% ipython --no-banner

In [1]: import numpy as np

In [2]: from numpy import linalg as LA

In [3]: np.set_printoptions(precision=1, suppress=True, linewidth=140, floatmode="fixed")

In [4]: cent = 20 * np.array([[-0.2, -0.2, -0.3], [-0.2, -0.7, -0.8]])

In [5]: rng = np.random.default_rng(1383)

In [6]: labels = rng.integers(0, 2, 26)

In [7]: arr = cent[labels] + rng.normal(size=(26, 3))

In [8]: print(arr)
[[ -4.0  -4.9  -5.3]
 [ -5.1 -13.1 -16.1]
 [ -4.0  -2.7  -6.7]
 [ -2.9 -12.5 -16.8]
 [ -2.6  -4.6  -5.9]
 [ -4.5 -15.9 -14.5]
 [ -5.5  -2.5  -4.6]
 [ -4.6 -13.9 -14.4]
 [ -4.0 -13.1 -17.7]
 [ -3.8 -15.3 -16.3]
 [ -4.0 -13.4 -14.6]
 [ -4.1 -13.1 -15.2]
 [ -2.2 -13.4 -15.6]
 [ -4.3 -12.8 -16.0]
 [ -2.4  -4.4  -4.6]
 [ -4.6 -13.2 -15.1]
 [ -3.6  -1.9  -7.3]
 [ -3.4  -3.6  -6.5]
 [ -4.0  -4.1  -7.0]
 [ -3.6 -12.7 -16.2]
 [ -4.5 -13.7 -14.9]
 [ -4.1  -4.0  -7.7]
 [ -3.7 -14.2 -13.9]
 [ -4.1  -3.1  -6.7]
 [ -2.8 -13.7 -16.8]
 [ -4.2  -3.5  -6.0]]

In [9]: x0 = np.array([1, 0, 1])

In [10]: y = arr @ x0

In [11]: print(np.round(LA.pinv(arr) @ arr, 1) + 0)
[[1.0 0.0 0.0]
 [0.0 1.0 0.0]
 [0.0 0.0 1.0]]

In [12]: print(np.round(LA.lstsq(arr, y)[0], 1) + 0)
[1.0 0.0 1.0]

In [13]: print(np.round(LA.solve(arr.T @ arr, arr.T @ y), 1) + 0)
[1.0 0.0 1.0]

In [14]: y = y + 0.3 * rng.normal(size=26)

In [15]: print(y)
[ -9.7 -21.5 -11.0 -19.7  -8.6 -19.1  -9.9 -19.1 -21.9 -20.1 -18.8 -18.8 -17.7 -19.8  -6.9 -19.7 -11.2 -10.1 -11.0 -20.0 -19.3 -12.1 -17.6
 -11.0 -19.6 -10.2]

In [16]: beta, *_ = LA.lstsq(arr, y)

In [17]: print([round(float(LA.norm(LA.solve(arr.T @ arr + lam * np.eye(3), arr.T @ y))), 2) for lam in (0, 1, 10, 100)])
[1.45, 1.44, 1.37, 1.09]

In [18]: print(np.round(arr.T @ (y - arr @ beta), 1) + 0)
[0.0 0.0 0.0]

In [19]: print(round(float(LA.norm(y - arr @ beta)), 1))
1.0

In [20]: print(beta.round())
[ 1.0 -0.0  1.0]

In [21]: dist = LA.norm(arr[:, None] - arr[None], axis=-1)

In [22]: print(np.unravel_index(dist.round(6).argmax(), dist.shape))
(np.int64(6), np.int64(9))

In [23]: print(dist[:5, :5])
[[ 0.0 13.7  2.5 13.8  1.6]
 [13.7  0.0 14.1  2.4 13.5]
 [ 2.5 14.1  0.0 14.1  2.4]
 [13.8  2.4 14.1  0.0 13.4]
 [ 1.6 13.5  2.4 13.4  0.0]]

In [24]: print(dist[9].round(6).argsort(kind="stable")[:4])
[ 9 24  5 20]

In [25]: print(dist.mean(axis=1).argmax())
6

In [26]: print(dist.shape)
(26, 26)

In [27]: print((dist + 1e9 * np.eye(26)).round(6).argmin(axis=1))
[ 4 13 23 19 14 22 25 20  3 24 20 15 24 19  4 20  2 23 21 13  7 18  7  2  3 23]

In [28]: print(LA.matrix_rank(dist ** 2))
5
